>>> import numpy as np
>>> np.set_printoptions(suppress=True, linewidth=140)
>>> K = np.array([[0.2, -1.2, -0.1],
...     [-1.3, 3.3, 0.4],
...     [-1.2, -0.3, -0.1],
...     [-1.0, -0.4, -2.1]])
>>> blk = np.stack([K, 2 * K, K[::-1]])
>>> (blk @ K.T).shape
(3, 4, 4)
>>> blk.shape
(3, 4, 3)
>>> proj = K @ np.linalg.solve(K.T @ K, K.T)
>>> np.trace(proj)
np.float64(3.0)
>>> proj.round(2)
array([[ 0.15, -0.29,  0.2 , -0.03],
       [-0.29,  0.9 ,  0.07, -0.01],
       [ 0.2 ,  0.07,  0.95,  0.01],
       [-0.03, -0.01,  0.01,  1.  ]])
>>> np.round(np.diag(proj), 2)
array([0.15, 0.9 , 0.95, 1.  ])
>>> B = np.c_[K[:, :2] @ np.array([[0, 0], [0, 1]]), np.array([5, -1, 1, 0])]
>>> B
array([[ 0. , -1.2,  5. ],
       [ 0. ,  3.3, -1. ],
       [ 0. , -0.3,  1. ],
       [ 0. , -0.4,  0. ]])
>>> np.round(np.linalg.norm(B - K @ np.linalg.lstsq(K, B)[0], axis=0), 2) + 0
array([0.  , 0.  , 4.08])
>>> W0 = np.load("block17.npy")
>>> W0
array([[-27, -14, -29, -15],
       [-46, -32,  43, -20],
       [ -7, -34, -19,  25],
       [ 26, -33, -48,  60]])
>>> np.linalg.lstsq(W0[:-1].T, W0[-1])[2]
np.int32(3)
>>> np.allclose(W0[:-1].T @ np.linalg.lstsq(W0[:-1].T, W0[-1])[0], W0[-1])
True
>>> np.unique(W0.round(6), axis=0).shape
(4, 4)
>>> B = K / np.linalg.norm(K, axis=1)
Traceback (most recent call last):
  File "<python-input-18>", line 1, in <module>
    B = K / np.linalg.norm(K, axis=1)
        ~~^~~~~~~~~~~~~~~~~~~~~~~~~~~
ValueError: operands could not be broadcast together with shapes (4,3) (4,) 
>>> B = K / np.linalg.norm(K, axis=1, keepdims=True)
>>> cov = B @ B.T
>>> (cov - 2 * np.eye(4)).round(6).argmax(axis=1)
array([3, 2, 3, 2])
>>> cov[0].round(2)
array([ 1.  , -0.98,  0.09,  0.17])
>>> np.argwhere(np.triu(np.abs(cov) > 0.95, 1))
array([[0, 1]])
>>> x = np.array([-2, 2, 2, -2])
>>> h = np.maximum(W0 @ x, 0)
>>> W0.T @ h
array([-7084, -4928,  6622, -3080])
>>> W0 * (h > 1e-9)[:, None]
array([[  0,   0,   0,   0],
       [-46, -32,  43, -20],
       [  0,   0,   0,   0],
       [  0,   0,   0,   0]])
>>> np.maximum(W0 @ x, 0) - np.maximum(-W0 @ x, 0)
array([  -2,  154, -142, -334])
>>> h
array([  0, 154,   0,   0])
>>> np.round(np.tanh(W0 @ x), 2)
array([-0.96,  1.  , -1.  , -1.  ])
>>> A = np.array([[-0.99, 0.74, 0.8],
...     [1.0, -0.52, -0.64],
...     [-0.97, -0.69, -0.66],
...     [-0.84, 0.84, 0.87],
...     [0.64, 0.42, 0.41],
...     [0.27, -0.52, -0.55],
...     [0.98, -0.5, -0.58],
...     [-0.99, -0.29, -0.2],
...     [-1.0, 0.94, 0.97],
...     [0.86, -0.1, -0.16],
...     [-0.8, 0.06, 0.11],
...     [0.57, -0.05, -0.08],
...     [-0.96, 0.52, 0.6],
...     [-0.92, 0.07, 0.14],
...     [-0.98, 0.05, 0.15],
...     [0.77, 0.45, 0.43],
...     [0.66, 0.86, 0.87]])
>>> np.linalg.matrix_rank(A, rtol=0.1)
np.int64(2)
>>> np.linalg.cond(A) > 100
np.False_
>>> np.round(np.abs(np.linalg.svd(A)[2][-1]), 2)
array([0.04, 0.71, 0.7 ])
>>> round(np.log10(np.linalg.cond(A)))
2
>>> X = np.load("dump.npy")
>>> X.round(2)
array([[ 0.16, -0.22,  0.29, -0.03],
       [-0.22,  0.31, -0.4 ,  0.04],
       [ 0.29, -0.4 ,  0.52, -0.06],
       [-0.03,  0.04, -0.06,  0.01]])
>>> vals, evecs = np.linalg.eigh(X)
>>> np.unique(vals.round(6) + 0, return_counts=True)[1]
array([3, 1])
>>> np.round(np.linalg.svd(X, compute_uv=False), 2) + 0
array([1., 0., 0., 0.])
>>> np.round(np.abs(evecs[:, -1]), 2)
array([0.4 , 0.56, 0.72, 0.08])
>>> np.round(evecs.T @ evecs, 2) + 0
array([[1., 0., 0., 0.],
       [0., 1., 0., 0.],
       [0., 0., 1., 0.],
       [0., 0., 0., 1.]])
>>> vals, evecs = np.linalg.eigh(X)
>>> x = np.array([2, 0, 3, -1])
>>> round(float(x @ X @ x / (x @ x)), 2), round(vals[0], 2), round(vals[-1], 2)
(0.66, np.float64(-0.0), np.float64(1.0))
>>> round(x @ X @ x, 2)
np.float64(9.26)
>>> r = np.linalg.matrix_rank(X)
>>> r
np.int64(1)
>>> N = np.linalg.svd(X)[2][r:].T
>>> [int(np.linalg.matrix_rank(X[:i])) for i in range(1, len(X) + 1)]
[1, 1, 1, 1]
>>> [int(np.linalg.matrix_rank(np.delete(X, i, axis=0))) for i in range(4)]
[1, 1, 1, 1]
>>> np.round(N @ N.T, 2)
array([[ 0.84,  0.22, -0.29,  0.03],
       [ 0.22,  0.69,  0.4 , -0.04],
       [-0.29,  0.4 ,  0.48,  0.06],
       [ 0.03, -0.04,  0.06,  0.99]])
>>> np.round(X @ N, 2) + 0
array([[0., 0., 0.],
       [0., 0., 0.],
       [0., 0., 0.],
       [0., 0., 0.]])
>>> np.round(X.sum(axis=1), 2)
array([ 0.19, -0.27,  0.35, -0.04])
>>> np.round(X.sum(axis=0), 2)
array([ 0.19, -0.27,  0.35, -0.04])
>>> X[:, 4]
Traceback (most recent call last):
  File "<python-input-56>", line 1, in <module>
    X[:, 4]
    ~^^^^^^
IndexError: index 4 is out of bounds for axis 1 with size 4
>>> np.linalg.rank(X)
Traceback (most recent call last):
  File "<python-input-57>", line 1, in <module>
    np.linalg.rank(X)
    ^^^^^^^^^^^^^^
AttributeError: module 'numpy.linalg' has no attribute 'rank'
>>> np.round(np.linalg.svd(X, compute_uv=False), 2) + 0
array([1., 0., 0., 0.])
>>> np.count_nonzero(X)
np.int64(16)
>>> B = np.array([[1, 1], [1, 1]])
>>> M = np.tile(B, (2, 2))
>>> M
array([[1, 1, 1, 1],
       [1, 1, 1, 1],
       [1, 1, 1, 1],
       [1, 1, 1, 1]])
>>> np.round(M @ np.linalg.pinv(M) @ M, 2)
array([[1., 1., 1., 1.],
       [1., 1., 1., 1.],
       [1., 1., 1., 1.],
       [1., 1., 1., 1.]])
>>> np.linalg.lstsq(M[:-1].T, M[-1])[2]
np.int32(1)
>>> np.unique(M.round(6), axis=0).shape
(1, 4)
>>> rng = np.random.default_rng(23)
>>> B = M + rng.integers(-2, 3, (4, 1)) @ rng.integers(-2, 3, (1, 4))
>>> B
array([[ 3,  5, -1,  5],
       [ 0, -1,  2, -1],
       [ 1,  1,  1,  1],
       [ 0, -1,  2, -1]])
>>> np.round(np.linalg.svd(B - M, compute_uv=False), 2) + 0
array([7.75, 0.  , 0.  , 0.  ])
>>> np.abs(B - M).sum(axis=1)
array([12,  6,  0,  6])
>>> np.linalg.matrix_rank(B - M, tol=1e-8)
np.int64(1)
>>> B = np.array([[-1, -3, -2], [2, 0, -2], [2, 2, -3], [-3, 0, 2]])
>>> B.T @ M.T
array([[ 0,  0,  0,  0],
       [-1, -1, -1, -1],
       [-5, -5, -5, -5]])
>>> M @ B
array([[ 0, -1, -5],
       [ 0, -1, -5],
       [ 0, -1, -5],
       [ 0, -1, -5]])
>>> np.einsum("ij->j", M)
array([4, 4, 4, 4])
>>> E = np.load("x.npy")
>>> E
array([[10, -3, -6,  8],
       [-3,  2,  6,  0],
       [-6,  6, 27,  6],
       [ 8,  0,  6, 12]])
>>> B = E / np.linalg.norm(E, axis=1, keepdims=True)
>>> cov = B @ B.T
>>> np.round(np.degrees(np.arccos(np.clip(cov[3, 1], -1, 1))), 2)
np.float64(83.7)
>>> (cov - 2 * np.eye(4)).round(6).argmax(axis=1)
array([3, 2, 1, 0])
>>> (np.abs(cov) > 0.9).astype(int)
array([[1, 0, 0, 0],
       [0, 1, 1, 0],
       [0, 1, 1, 0],
       [0, 0, 0, 1]])
>>> Uu, sigma, Vh = np.linalg.svd(E)
>>> sigma.round(2) + 0
array([31.09, 19.29,  0.62,  0.  ])
>>> np.argmax(sigma[:-1] / (sigma[1:] + 1e-6)) + 1
np.int64(3)
>>> B = Uu[:, :3] @ np.diag(sigma[:3]) @ Vh[:3]
>>> np.linalg.matrix_rank(B)
np.int64(3)
>>> np.linalg.matrix_rank(E, rtol=0.05)
np.int64(2)
>>> np.round(np.linalg.norm(E - B, 2), 2), round(sigma[3], 2)
(np.float64(0.0), np.float64(0.0))
>>> np.round(np.linalg.norm(E - B) / np.linalg.norm(E), 2)
np.float64(0.0)
